$ ipython --no-banner

In [1]: import numpy as np

In [2]: import numpy.linalg as la

In [3]: np.set_printoptions(precision=1, suppress=True, linewidth=160, floatmode="fixed")

In [4]: A = np.load("block3.npy")

In [5]: A
Out[5]: 
array([[0, 2, 2, 2],
       [0, 0, 2, 1],
       [0, 0, 0, 2],
       [0, 0, 0, 0]])

In [6]: # triangular, det is the product of the diagonal

In [7]: la.cond(A) > 100
Out[7]: np.True_

In [8]: np.round(la.norm(A, 2) / la.norm(A), 1)
Out[8]: np.float64(0.9)

In [9]: la.matrix_rank(A, rtol=0.1)
Out[9]: np.int64(3)

In [10]: np.argsort(-la.norm(A, axis=0).round(6), kind="stable")[:3]
Out[10]: array([3, 2, 1])

In [11]: np.round(la.det(A[::-1]), 1)
Out[11]: np.float64(0.0)

In [12]: np.einsum("ii->", A)
Out[12]: np.int64(0)

In [13]: round(la.det(2 * A), 1), np.round(la.det(A), 1)
Out[13]: (np.float64(0.0), np.float64(0.0))

In [14]: round(float(la.det(A.T)), 1)
Out[14]: 0.0

In [15]: F = np.loadtxt("out2.csv", delimiter=",")

In [16]: F
Out[16]: 
array([[-1.0,  0.0,  0.0,  0.0],
       [ 0.0,  1.0,  0.0,  0.0],
       [ 0.0,  0.0,  1.0,  0.0],
       [ 0.0,  0.0,  0.0, -1.0]])

In [17]: rng = np.random.default_rng(9039)

In [18]: lab = rng.permutation(4)

In [19]: lab
Out[19]: array([2, 1, 0, 3])

In [20]: A2 = F[lab][:, lab]

In [21]: np.trace(A2)
Out[21]: np.float64(0.0)

In [22]: A2
Out[22]: 
array([[ 1.0,  0.0,  0.0,  0.0],
       [ 0.0,  1.0,  0.0,  0.0],
       [ 0.0,  0.0, -1.0,  0.0],
       [ 0.0,  0.0,  0.0, -1.0]])

In [23]: A2 = la.inv(F)

In [24]: round(float(la.cond(F)), 1)
Out[24]: 1.0

In [25]: (np.abs(A2) > 1e-9).astype(int)
Out[25]: 
array([[1, 0, 0, 0],
       [0, 1, 0, 0],
       [0, 0, 1, 0],
       [0, 0, 0, 1]])

In [26]: np.round(la.slogdet(F)[0], 1)
Out[26]: np.float64(1.0)

In [27]: la.det(F) * A2
Out[27]: 
array([[-1.0, -0.0, -0.0, -0.0],
       [ 0.0,  1.0,  0.0,  0.0],
       [ 0.0,  0.0,  1.0,  0.0],
       [-0.0, -0.0, -0.0, -1.0]])

In [28]: A2
Out[28]: 
array([[-1.0, -0.0, -0.0, -0.0],
       [ 0.0,  1.0,  0.0,  0.0],
       [ 0.0,  0.0,  1.0,  0.0],
       [-0.0, -0.0, -0.0, -1.0]])

In [29]: np.round(la.det(F) * la.det(A2), 1)
Out[29]: np.float64(1.0)
